% python3 -q
>>> import numpy as np
>>> import numpy.linalg as la
>>> np.set_printoptions(precision=4, suppress=True, linewidth=100, legacy="1.25")
>>> def tidy(a):
...     return np.round(a, 4) + 0
... 
>>> W0 = np.load("layer12.npy")
>>> print(W0)
[[ 1  0  1  0]
 [ 2 -1  2 -1]
 [ 1  0  1  0]
 [ 2 -1  2 -1]]
>>> M2 = np.array([[-1, -3], [-3, 1]])
>>> basis = np.kron(M2, W0)
>>> print(la.matrix_rank(basis))
4
>>> print(tidy(la.norm(basis, 2)), tidy(la.norm(M2, 2) * la.norm(W0, 2)))
15.2688 15.2688
>>> print(basis)
[[-1  0 -1  0 -3  0 -3  0]
 [-2  1 -2  1 -6  3 -6  3]
 [-1  0 -1  0 -3  0 -3  0]
 [-2  1 -2  1 -6  3 -6  3]
 [-3  0 -3  0  1  0  1  0]
 [-6  3 -6  3  2 -1  2 -1]
 [-3  0 -3  0  1  0  1  0]
 [-6  3 -6  3  2 -1  2 -1]]
>>> print(basis.shape)
(8, 8)
>>> print(np.argsort(-la.norm(basis, axis=0).round(6), kind="stable")[:3])
[0 2 4]
>>> print(la.cond(basis) > 100)
True
>>> print(la.matrix_rank(basis, rtol=0.1))
4
>>> print(W0[2] @ W0[1])
4
>>> print(tidy(la.norm(W0, "nuc")))
5.6569
>>> print(tidy(la.norm(W0, 2)))
4.8284
>>> print(tidy(la.norm(W0, axis=0)))
[3.1623 1.4142 3.1623 1.4142]
>>> print(la.matrix_rank(W0, rtol=0.1))
2
>>> print(tidy(la.norm(W0, 2) / la.norm(W0)))
0.9856
>>> print(np.argsort(-la.norm(W0, axis=0).round(6), kind="stable")[:3])
[0 2 1]
>>> print(la.cond(W0) > 100)
True
>>> vec = np.array([-2, 1, 2, -2])
>>> h = np.maximum(W0 @ vec, 0)
>>> print(W0 * (h > 1e-9)[:, None])
[[ 0  0  0  0]
 [ 2 -1  2 -1]
 [ 0  0  0  0]
 [ 2 -1  2 -1]]
>>> print(tidy(np.tanh(W0 @ vec)))
[0.     0.7616 0.     0.7616]
>>> print(W0.T @ h)
[ 4 -2  4 -2]
>>> m1 = np.array([[5, 6, 7], [8, 9, 10], [11, 12, 13], [14, 15, 16]])
>>> left, s, VT = la.svd(m1)
>>> evecs = VT[:(s > 1e-8).sum()]
>>> rng = np.random.default_rng(469456)
>>> vec = m1[3] + 3 * m1[1] + rng.integers(2) * np.eye(3)[0]
>>> print(vec)
[39. 42. 46.]
>>> print(la.matrix_rank(np.vstack([m1, vec])))
3
>>> print(tidy(np.diag(evecs.T @ evecs)))
[0.8333 0.3333 0.8333]
>>> print(tidy(evecs.T @ evecs))
[[ 0.8333  0.3333 -0.1667]
 [ 0.3333  0.3333  0.3333]
 [-0.1667  0.3333  0.8333]]
>>> print(np.allclose(evecs.T @ evecs @ vec, vec))
False
>>> left, s, VT = la.svd(m1)
>>> print(np.argmax(s[:-1] / (s[1:] + 1e-6)) + 1)
2
>>> M2 = left[:, :2] @ np.diag(s[:2]) @ VT[:2]
>>> print(tidy(np.abs(m1 - M2).max()))
0.0
>>> print(tidy(la.norm(m1 - M2) / la.norm(m1)))
0.0
>>> M2 = m1 + rng.integers(-2, 3, (4, 2)) @ rng.integers(-2, 3, (2, 3))
>>> print(M2)
[[ 7  4  7]
 [11  8 12]
 [12 11 13]
 [16 15 18]]
>>> print(np.abs(M2 - m1).sum(axis=1))
[4 6 2 4]
>>> print(tidy(la.svd(M2 - m1, compute_uv=False)))
[5.2092 2.2056 0.    ]
>>> print(M2 - m1)
[[ 2 -2  0]
 [ 3 -1  2]
 [ 1 -1  0]
 [ 2  0  2]]
>>> arr = np.array([[0.4, -1.5, 0.3], [-0.5, -0.3, -1.0], [-0.6, -0.5, -0.1]])
>>> arr[:, 2] *= 3
>>> print(tidy(arr))
[[ 0.4 -1.5  0.9]
 [-0.5 -0.3 -3. ]
 [-0.6 -0.5 -0.3]]
>>> vec = np.array([2, 0, 0])
>>> print(la.norm(arr @ vec) <= la.norm(arr, 2) * la.norm(vec) + 1e-9)
True
>>> print(arr @ (2 * vec))
[ 1.6 -2.  -2.4]
>>> print((arr * vec).sum(axis=1))
[ 0.8 -1.  -1.2]
>>> print(np.sign((arr @ vec).round(6)))
[ 1. -1. -1.]
>>> print(np.einsum("ij,j->i", arr, vec))
[ 0.8 -1.  -1.2]
>>> print((arr @ vec).argmax())
0
>>> print(tidy(arr @ np.eye(3)[2]))
[ 0.9 -3.  -0.3]
>>> lab = rng.integers(0, 2, 3)
>>> E = np.triu((lab[:, None] == lab) & (rng.random((3, 3)) < 0.8), 1).astype(int)
>>> E += E.T
>>> print(E)
[[0 0 0]
 [0 0 1]
 [0 1 0]]
>>> print(tidy(la.pinv(E)))
[[0. 0. 0.]
 [0. 0. 1.]
 [0. 1. 0.]]
>>> print(tidy(la.norm(E, axis=0)))
[0. 1. 1.]
>>> print(E @ E.T)
[[0 0 0]
 [0 1 0]
 [0 0 1]]
>>> vals, evecs = la.eigh(E)
>>> vec = np.array([2, -2, 1])
>>> print(np.abs(E).sum(axis=1).max(), np.abs(vals).max())
1 1.0
>>> print(vec @ E @ vec)
-4
>>> print(tidy(evecs * np.maximum(vals, 0) @ evecs.T))
[[0.  0.  0. ]
 [0.  0.5 0.5]
 [0.  0.5 0.5]]
>>> print(tidy(vec @ E @ vec / (vec @ vec)), vals[0], vals[-1])
-0.4444 -1.0 1.0
>>> print(tidy(evecs * np.abs(vals) @ evecs.T))
[[0. 0. 0.]
 [0. 1. 0.]
 [0. 0. 1.]]
>>> print(np.unique(E.round(6), axis=0).shape)
(3, 3)
>>> print(tidy(np.trace(la.pinv(E) @ E)))
2.0
>>> print(np.abs(np.diag(la.qr(E)[1])) > 1e-9)
[False  True  True]
>>> print(tidy(E @ la.pinv(E) @ E))
[[0. 0. 0.]
 [0. 0. 1.]
 [0. 1. 0.]]
